$ ipython --no-banner

In [1]: import numpy as np

In [2]: from numpy import linalg as LA

In [3]: np.set_printoptions(precision=2, suppress=True, linewidth=160)

In [4]: rd = lambda a: np.round(a, 2) + 0

In [5]: F = np.array([[5.67, -3.35, 7.42, 3.77, -0.63],
   ...:     [-2.31, 1.22, -2.75, -1.61, 0.0],
   ...:     [-4.22, 2.82, -5.99, -3.76, 1.02],
   ...:     [-4.01, 1.93, -3.69, -2.36, 0.72],
   ...:     [11.03, -6.08, 12.98, 7.71, -0.9],
   ...:     [9.34, -6.09, 11.24, 7.41, -0.96],
   ...:     [10.95, -6.43, 12.97, 7.83, -0.26],
   ...:     [2.49, -1.54, 3.14, 1.94, 0.17],
   ...:     [-3.56, 1.68, -3.95, -3.17, 0.76],
   ...:     [8.73, -4.75, 10.28, 5.97, -1.16]])

In [6]: Uu, sv, VT = LA.svd(F)

In [7]: rd(sv)
Out[7]: array([40.4 ,  1.35,  1.13,  1.02,  0.6 ])

In [8]: out = Uu[:, :1] @ np.diag(sv[:1]) @ VT[:1]

In [9]: rd(LA.norm(F - out) / LA.norm(F))
Out[9]: np.float64(0.05)

In [10]: rd(LA.norm(F - out, 2)), rd(sv[1])
Out[10]: (np.float64(1.35), np.float64(1.35))

In [11]: Q, vecs = LA.qr(F[:, :3])[0], LA.qr(F[:, 3:])[0]

In [12]: sv = LA.svd(Q.T @ vecs, compute_uv=False)

In [13]: print(rd(sv))
[1.   0.25]

In [14]: (sv > 0.9).sum()
Out[14]: np.int64(1)

In [15]: rd(np.degrees(np.arccos(sv.clip(0, 1))))
Out[15]: array([ 3.7 , 75.29])

In [16]: Xc = F - F.mean(axis=0)

In [17]: vecs = LA.svd(Xc)[2][:1]

In [18]: out = Xc - Xc @ vecs.T @ vecs

In [19]: rd(np.cov(Xc @ vecs.T, rowvar=False))
Out[19]: np.float64(138.22)

In [20]: data = np.arange(88).reshape(8, 11) + 4

In [21]: data
Out[21]: 
array([[ 4,  5,  6,  7,  8,  9, 10, 11, 12, 13, 14],
       [15, 16, 17, 18, 19, 20, 21, 22, 23, 24, 25],
       [26, 27, 28, 29, 30, 31, 32, 33, 34, 35, 36],
       [37, 38, 39, 40, 41, 42, 43, 44, 45, 46, 47],
       [48, 49, 50, 51, 52, 53, 54, 55, 56, 57, 58],
       [59, 60, 61, 62, 63, 64, 65, 66, 67, 68, 69],
       [70, 71, 72, 73, 74, 75, 76, 77, 78, 79, 80],
       [81, 82, 83, 84, 85, 86, 87, 88, 89, 90, 91]])

In [22]: x0 = np.array([1, 0, 2, 0, 2, 2, 2, 2, 1, 2, 0])

In [23]: h1 = np.maximum(data @ x0, 0)

In [24]: np.flatnonzero(h1 > 1e-9)
Out[24]: array([0, 1, 2, 3, 4, 5, 6, 7])

In [25]: np.tanh(data @ x0)
Out[25]: array([1., 1., 1., 1., 1., 1., 1., 1.])

In [26]: np.maximum(data @ x0, 0) - np.maximum(-data @ x0, 0)
Out[26]: array([ 130,  284,  438,  592,  746,  900, 1054, 1208])

In [27]: data.T @ h1
Out[27]: array([298608, 303960, 309312, 314664, 320016, 325368, 330720, 336072, 341424, 346776, 352128])

In [28]: out = np.array([[2, 2],
    ...:     [0, 1],
    ...:     [1, 2],
    ...:     [0, 2],
    ...:     [1, 2],
    ...:     [0, 1],
    ...:     [2, 1],
    ...:     [1, 1],
    ...:     [0, 0],
    ...:     [1, 0],
    ...:     [0, 0]])

In [29]: LA.matrix_rank(np.vstack([data, out.T]))
Out[29]: np.int64(4)

In [30]: out @ data
ValueError: matmul: Input operand 1 has a mismatch in its core dimension 0, with gufunc signature (n?,k),(k,m?)->(n?,m?) (size 8 is different from 2)


In [31]: print(LA.matrix_rank(data @ out))
2

In [32]: np.einsum("ij,ij->i", data, data)
Out[32]: array([ 1001,  4510, 10681, 19514, 31009, 45166, 61985, 81466])

In [33]: data @ out
Out[33]: 
array([[  66,   85],
       [ 154,  217],
       [ 242,  349],
       [ 330,  481],
       [ 418,  613],
       [ 506,  745],
       [ 594,  877],
       [ 682, 1009]])

In [34]: out = data / np.sqrt((data ** 2).mean(axis=1, keepdims=True))

In [35]: rd(out[5])
Out[35]: array([0.92, 0.94, 0.95, 0.97, 0.98, 1.  , 1.01, 1.03, 1.05, 1.06, 1.08])

In [36]: LA.matrix_rank(out) == LA.matrix_rank(data)
Out[36]: np.True_

In [37]: theta = np.radians(90)

In [38]: r_ = np.eye(11)

In [39]: r_[7, 7] = r_[4, 4] = np.cos(theta)

In [40]: r_[7, 4], r_[4, 7] = -np.sin(theta), np.sin(theta)

In [41]: rd(r_)
Out[41]: 
array([[ 1.,  0.,  0.,  0.,  0.,  0.,  0.,  0.,  0.,  0.,  0.],
       [ 0.,  1.,  0.,  0.,  0.,  0.,  0.,  0.,  0.,  0.,  0.],
       [ 0.,  0.,  1.,  0.,  0.,  0.,  0.,  0.,  0.,  0.,  0.],
       [ 0.,  0.,  0.,  1.,  0.,  0.,  0.,  0.,  0.,  0.,  0.],
       [ 0.,  0.,  0.,  0.,  0.,  0.,  0.,  1.,  0.,  0.,  0.],
       [ 0.,  0.,  0.,  0.,  0.,  1.,  0.,  0.,  0.,  0.,  0.],
       [ 0.,  0.,  0.,  0.,  0.,  0.,  1.,  0.,  0.,  0.,  0.],
       [ 0.,  0.,  0.,  0., -1.,  0.,  0.,  0.,  0.,  0.,  0.],
       [ 0.,  0.,  0.,  0.,  0.,  0.,  0.,  0.,  1.,  0.,  0.],
       [ 0.,  0.,  0.,  0.,  0.,  0.,  0.,  0.,  0.,  1.,  0.],
       [ 0.,  0.,  0.,  0.,  0.,  0.,  0.,  0.,  0.,  0.,  1.]])

In [42]: out = data @ r_.T

In [43]: rd(LA.det(r_)), np.trace(r_)
Out[43]: (np.float64(1.0), np.float64(9.0))

In [44]: np.abs(out - data).max(axis=0)
Out[44]: array([  0.,   0.,   0.,   0.,   3.,   0.,   0., 173.,   0.,   0.,   0.])

In [45]: Uu, sv, VT = LA.svd(data)

In [46]: print(np.argmax(sv[:-1] / (sv[1:] + 1e-6)) + 1)
2

In [47]: out = Uu[:, :2] @ np.diag(sv[:2]) @ VT[:2]

In [48]: LA.matrix_rank(out)
Out[48]: np.int64(2)

In [49]: rd(np.abs(data - out).max())
Out[49]: np.float64(0.0)

In [50]: rd(LA.norm(data - out) / LA.norm(data))
Out[50]: np.float64(0.0)

In [51]: print(rd(out))
[[ 4.  5.  6.  7.  8.  9. 10. 11. 12. 13. 14.]
 [15. 16. 17. 18. 19. 20. 21. 22. 23. 24. 25.]
 [26. 27. 28. 29. 30. 31. 32. 33. 34. 35. 36.]
 [37. 38. 39. 40. 41. 42. 43. 44. 45. 46. 47.]
 [48. 49. 50. 51. 52. 53. 54. 55. 56. 57. 58.]
 [59. 60. 61. 62. 63. 64. 65. 66. 67. 68. 69.]
 [70. 71. 72. 73. 74. 75. 76. 77. 78. 79. 80.]
 [81. 82. 83. 84. 85. 86. 87. 88. 89. 90. 91.]]

In [52]: K = np.load("data.npy")

In [53]: rd(K)
Out[53]: 
array([[ 0.94,  0.19,  0.1 ,  0.23, -0.06,  0.1 , -0.02,  0.06, -0.06],
       [ 0.19,  0.44, -0.31, -0.69,  0.19, -0.31,  0.06, -0.19,  0.19],
       [ 0.1 , -0.31,  0.83, -0.38,  0.1 , -0.17,  0.03, -0.1 ,  0.1 ],
       [ 0.23, -0.69, -0.38,  0.16,  0.23, -0.38,  0.08, -0.23,  0.23],
       [-0.06,  0.19,  0.1 ,  0.23,  0.94,  0.1 , -0.02,  0.06, -0.06],
       [ 0.1 , -0.31, -0.17, -0.38,  0.1 ,  0.83,  0.03, -0.1 ,  0.1 ],
       [-0.02,  0.06,  0.03,  0.08, -0.02,  0.03,  0.99,  0.02, -0.02],
       [ 0.06, -0.19, -0.1 , -0.23,  0.06, -0.1 ,  0.02,  0.94,  0.06],
       [-0.06,  0.19,  0.1 ,  0.23, -0.06,  0.1 , -0.02,  0.06,  0.94]])

In [54]: x0 = np.array([2, 2, 0, 2, -1, -1, 2, 0, 2])

In [55]: rd(np.sort(np.abs(np.degrees(np.angle(LA.eigvals(K))))))
Out[55]: array([  0.,   0.,   0.,   0.,   0.,   0.,   0.,   0., 180.])

In [56]: print(rd(LA.inv(K)))
[[ 0.94  0.19  0.1   0.23 -0.06  0.1  -0.02  0.06 -0.06]
 [ 0.19  0.44 -0.31 -0.69  0.19 -0.31  0.06 -0.19  0.19]
 [ 0.1  -0.31  0.83 -0.38  0.1  -0.17  0.03 -0.1   0.1 ]
 [ 0.23 -0.69 -0.38  0.16  0.23 -0.38  0.08 -0.23  0.23]
 [-0.06  0.19  0.1   0.23  0.94  0.1  -0.02  0.06 -0.06]
 [ 0.1  -0.31 -0.17 -0.38  0.1   0.83  0.03 -0.1   0.1 ]
 [-0.02  0.06  0.03  0.08 -0.02  0.03  0.99  0.02 -0.02]
 [ 0.06 -0.19 -0.1  -0.23  0.06 -0.1   0.02  0.94  0.06]
 [-0.06  0.19  0.1   0.23 -0.06  0.1  -0.02  0.06  0.94]]

In [57]: rd(LA.norm(x0)), rd(LA.norm(K @ x0))
Out[57]: (np.float64(4.69), np.float64(4.69))
